% ipython --no-banner

In [1]: import numpy as np

In [2]: np.set_printoptions(suppress=True, linewidth=140)

In [3]: mat = np.load("x.npy")

In [4]: print(mat.round(3))
[[-0.707 -0.707  0.   ]
 [ 0.707 -0.707  0.   ]
 [ 0.     0.     1.   ]]

In [5]: P = np.triu(np.array([[3, 0, -3], [1, -2, 0], [-2, -1, -3]]), 1) + np.eye(3)

In [6]: out = P @ mat @ np.linalg.inv(P)

In [7]: print(out.round(3))
[[-0.707 -0.707 -5.121]
 [ 0.707 -0.707  2.121]
 [ 0.     0.     1.   ]]

In [8]: print(round(float(np.linalg.det(out)), 3))
1.0

In [9]: print(np.linalg.matrix_rank(out))
3

In [10]: J = np.array([[0.0, 0.1, -0.3], [0.1, 0.3, 1.8], [0.3, 0.1, 4.2]])

In [11]: rng = np.random.default_rng(985846)

In [12]: z = rng.permutation(3)

In [13]: print(z)
[1 0 2]

In [14]: out = J[z][:, z]

In [15]: print(out)
[[ 0.3  0.1  1.8]
 [ 0.1  0.  -0.3]
 [ 0.1  0.3  4.2]]

In [16]: print(np.allclose(out, J))
False

In [17]: print(np.trace(out))
4.5

In [18]: print(np.round(J @ J, 3) + 0)
[[-0.08  0.   -1.08]
 [ 0.57  0.28  8.07]
 [ 1.27  0.48 17.73]]

In [19]: print(np.round(np.linalg.det(J), 3))
0.036

In [20]: assert J == J.T
---------------------------------------------------------------------------
ValueError                                Traceback (most recent call last)
Cell In[20], line 1
----> 1 assert J == J.T

ValueError: The truth value of an array with more than one element is ambiguous. Use a.any() or a.all()

In [21]: print(np.round((J + J.T) / 2, 3))
[[0.   0.1  0.  ]
 [0.1  0.3  0.95]
 [0.   0.95 4.2 ]]

In [22]: vals, evecs = np.linalg.eig(J)

In [23]: print(np.round(np.sort(np.linalg.eigvals(J.T)), 3))
[0.036 0.236 4.228]

In [24]: print(round(float(np.prod(vals)), 3))
0.036

In [25]: print(np.round(np.sort(np.linalg.eigvals(np.linalg.inv(J))), 3))
[ 0.237  4.231 27.755]

In [26]: print(np.round(np.sort(np.linalg.eigvals(J @ J)), 3))
[ 0.001  0.056 17.873]

In [27]: print(np.round(J @ evecs[:, 0] - vals[0] * evecs[:, 0], 3) + 0)
[0. 0. 0.]

In [28]: E = np.load("m.npy")

In [29]: print(E)
[[1.    0.2   0.04  0.008]
 [0.2   1.    0.2   0.04 ]
 [0.04  0.2   1.    0.2  ]
 [0.008 0.04  0.2   1.   ]]

In [30]: x = np.ones(4)

In [31]: for _ in range(7):
    ...:     x = E @ x
    ...:     x /= np.linalg.norm(x)
    ...:     print(round(x @ E @ x, 3))
    ...: 
1.355
1.36
1.361
1.362
1.362
1.362
1.362

In [32]: print(x.round(3))
[0.4   0.583 0.583 0.4  ]

In [33]: print(round(float(np.linalg.eigvalsh(E)[-1]), 3))
1.362

In [34]: z = rng.permutation(4)

In [35]: out = E[:, z] * rng.choice([-1, 1], 4)

In [36]: print(out)
[[ 0.2   -0.04   0.008  1.   ]
 [ 1.    -0.2    0.04   0.2  ]
 [ 0.2   -1.     0.2    0.04 ]
 [ 0.04  -0.2    1.     0.008]]

In [37]: Uu, _, Vt = np.linalg.svd(E.T @ out)

In [38]: print(np.round(np.linalg.lstsq(E, out)[0], 3) + 0)
[[ 0.  0.  0.  1.]
 [ 1.  0.  0.  0.]
 [ 0. -1.  0.  0.]
 [ 0.  0.  1.  0.]]

In [39]: print(np.round(Uu @ Vt, 3) + 0)
[[ 0.  0.  0.  1.]
 [ 1.  0.  0.  0.]
 [ 0. -1.  0.  0.]
 [ 0.  0.  1.  0.]]

In [40]: f = np.array([9, 2, 9, 6])

In [41]: out = E + np.outer(f, np.eye(4)[0])

In [42]: print(np.round(np.linalg.det(out) / np.linalg.det(E), 3), np.round(1 + np.linalg.solve(E, f)[0], 3))
9.958 9.958

In [43]: print(out)
[[10.     0.2    0.04   0.008]
 [ 2.2    1.     0.2    0.04 ]
 [ 9.04   0.2    1.     0.2  ]
 [ 6.008  0.04   0.2    1.   ]]

In [44]: print(np.linalg.matrix_rank(np.linalg.inv(out) - np.linalg.inv(E), tol=1e-8))
1

In [45]: x = np.array([5, -3, 1])

In [46]: rhs = mat @ x

In [47]: print(rhs.round(3))
[-1.414  5.657  1.   ]

In [48]: print(np.round(np.linalg.solve(mat, rhs), 3))
[ 5. -3.  1.]

In [49]: print(np.round(np.linalg.solve(mat, rhs + mat[:, 2]), 3))
[ 5. -3.  2.]

In [50]: z = rng.integers(0, 3, 5)

In [51]: feats = np.triu((z[:, None] == z) & (rng.random((5, 5)) < 0.8), 1).astype(int)

In [52]: feats += feats.T

In [53]: print(feats)
[[0 0 0 0 1]
 [0 0 1 1 0]
 [0 1 0 1 0]
 [0 1 1 0 0]
 [1 0 0 0 0]]

In [54]: vals, evecs = np.linalg.eigh(feats)

In [55]: print(np.round(evecs.T @ evecs, 3) + 0)
[[1. 0. 0. 0. 0.]
 [0. 1. 0. 0. 0.]
 [0. 0. 1. 0. 0.]
 [0. 0. 0. 1. 0.]
 [0. 0. 0. 0. 1.]]

In [56]: print(np.round(evecs.T @ feats @ evecs, 3) + 0)
[[-1.  0.  0.  0.  0.]
 [ 0. -1.  0.  0.  0.]
 [ 0.  0. -1.  0.  0.]
 [ 0.  0.  0.  1.  0.]
 [ 0.  0.  0.  0.  2.]]

In [57]: print(np.round(np.abs(evecs[:, -1]), 3))
[0.    0.577 0.577 0.577 0.   ]

In [58]: print(np.round(np.linalg.eigvalsh(feats @ feats), 3))
[1. 1. 1. 1. 4.]

In [59]: vals, evecs = np.linalg.eig(feats)

In [60]: print(feats @ evecs[:, 0] - vals[0] * evecs[:, 0])
[0. 0. 0. 0. 0.]

In [61]: print(np.round(np.sort(np.linalg.eigvals(np.linalg.inv(feats))), 3))
[-1.  -1.  -1.   0.5  1. ]

In [62]: print(round(np.prod(vals), 3))
-2.0

In [63]: M = np.load("test1.npy")

In [64]: print(M)
[[ 9  5  0 -5 -6]
 [ 0 -9  6 -6  2]
 [ 0  0 -8  4 -9]
 [ 0  0  0 -9  3]
 [ 0  0  0  0  4]]

In [65]: f, r1 = M[0], M[1]

In [66]: print(f @ r1)
-27

In [67]: print(f @ f)
167

In [68]: pr = (f @ r1) / (f @ f) * f

In [69]: print(round(float((r1 - pr) @ f), 3))
0.0

In [70]: X = np.load("run10.npy")

In [71]: print(X)
[[ 0  0  2  0]
 [ 0 -1  0  0]
 [ 1  0  0  0]
 [ 0  0  0  2]]

In [72]: vals, evecs = np.linalg.eig(X)

In [73]: print(np.prod(vals))
4.0

In [74]: print(np.round(np.sort(np.linalg.eigvals(X @ X)), 3))
[1. 2. 2. 4.]

In [75]: print(np.round(np.sort(np.linalg.eigvals(np.linalg.inv(X))), 3))
[-1.    -0.707  0.5    0.707]

In [76]: print(np.round(np.sort(np.linalg.eigvals(X.T)), 3))
[-1.414 -1.     1.414  2.   ]

In [77]: print(round(float(np.linalg.eigvals(X).sum().real), 3))
1.0

In [78]: print(np.round(np.linalg.det(X[::-1]), 3))
4.0

In [79]: q, evecs = np.linalg.qr(X[:, :1])[0], np.linalg.qr(X[:, 1:])[0]

In [80]: s = np.linalg.svd(q.T @ evecs, compute_uv=False)

In [81]: print(np.degrees(np.arccos(s.clip(0, 1))))
[90.]

In [82]: print(s)
[0.]

In [83]: print(X @ X)
[[2 0 0 0]
 [0 1 0 0]
 [0 0 2 0]
 [0 0 0 4]]

In [84]: print((X - X.T) / 2)
[[ 0.   0.   0.5  0. ]
 [ 0.   0.   0.   0. ]
 [-0.5  0.   0.   0. ]
 [ 0.   0.   0.   0. ]]

In [85]: print(round(np.linalg.det(X), 3))
4.0

In [86]: print(np.allclose(X, X.T))
False

In [87]: assert X == X.T
---------------------------------------------------------------------------
ValueError                                Traceback (most recent call last)
Cell In[87], line 1
----> 1 assert X == X.T

ValueError: The truth value of an array with more than one element is ambiguous. Use a.any() or a.all()

In [88]: print(np.allclose(X @ X.T, X.T @ X))
False

In [89]: C2 = X.T @ X

In [90]: print(np.allclose(C2, C2.T))
True

In [91]: print(np.round(np.linalg.svd(X, compute_uv=False) ** 2, 3))
[4. 4. 1. 1.]

In [92]: print((X @ X.T).shape)
(4, 4)

In [93]: F = np.loadtxt("data.csv", delimiter=",")

In [94]: print(F.round(3))
[[-2.123  9.551  0.682 -1.949]
 [ 1.14  -5.128  7.144  4.623]
 [-2.109  9.491  1.908 -1.351]
 [ 1.297 -5.839 -7.686 -2.27 ]
 [ 1.708 -7.686  4.652  4.045]
 [ 1.867 -8.403 -5.072 -0.414]
 [ 1.676 -7.541 -6.24  -1.176]
 [ 0.28  -1.259 -9.066 -4.017]
 [-2.022  9.1    3.592 -0.456]
 [-0.349  1.57  -8.761 -4.546]
 [ 2.112 -9.505 -1.79   1.411]]

In [95]: rank = np.linalg.matrix_rank(F)

In [96]: print(rank)
2

In [97]: ns = np.linalg.svd(F)[2][rank:].T

In [98]: print(np.allclose(F @ ns, 0))
True

In [99]: print([int(np.linalg.matrix_rank(np.delete(F, i, axis=0))) for i in range(11)])
[2, 2, 2, 2, 2, 2, 2, 2, 2, 2, 2]

In [100]: print(np.round(ns @ ns.T, 3))
[[ 0.955  0.203  0.019 -0.039]
 [ 0.203  0.087 -0.084  0.177]
 [ 0.019 -0.084  0.177 -0.372]
 [-0.039  0.177 -0.372  0.781]]

In [101]: print([int(np.linalg.matrix_rank(F[:, :j + 1])) for j in range(4)])
[1, 1, 2, 2]

In [102]: W2 = F[[5, 8]].astype(float)

In [103]: for _ in range(5):
     ...:     z = np.linalg.norm(F[:, None] - W2, axis=-1).argmin(axis=1)
     ...:     W2 = np.array([F[z == j].mean(axis=0) for j in range(2)])
     ...: 

In [104]: print(z)
[1 0 1 0 0 0 0 0 1 0 0]

In [105]: print(np.bincount(z))
[8 3]

In [106]: z = F[:, 0] > np.median(F[:, 0])

In [107]: f = F[z].mean(axis=0) - F[~z].mean(axis=0)

In [108]: print(round((((F - F.mean(axis=0)) @ f > 0) == z).mean(), 3))
0.818

In [109]: print(f.round(3))
[  2.596 -11.682  -2.477   1.602]

In [110]: print(np.argsort(-np.abs(f).round(6), kind="stable"))
[1 0 2 3]

In [111]: print(((F - F.mean(axis=0)) @ f > 0).astype(int))
[0 1 0 1 1 1 1 1 0 0 1]
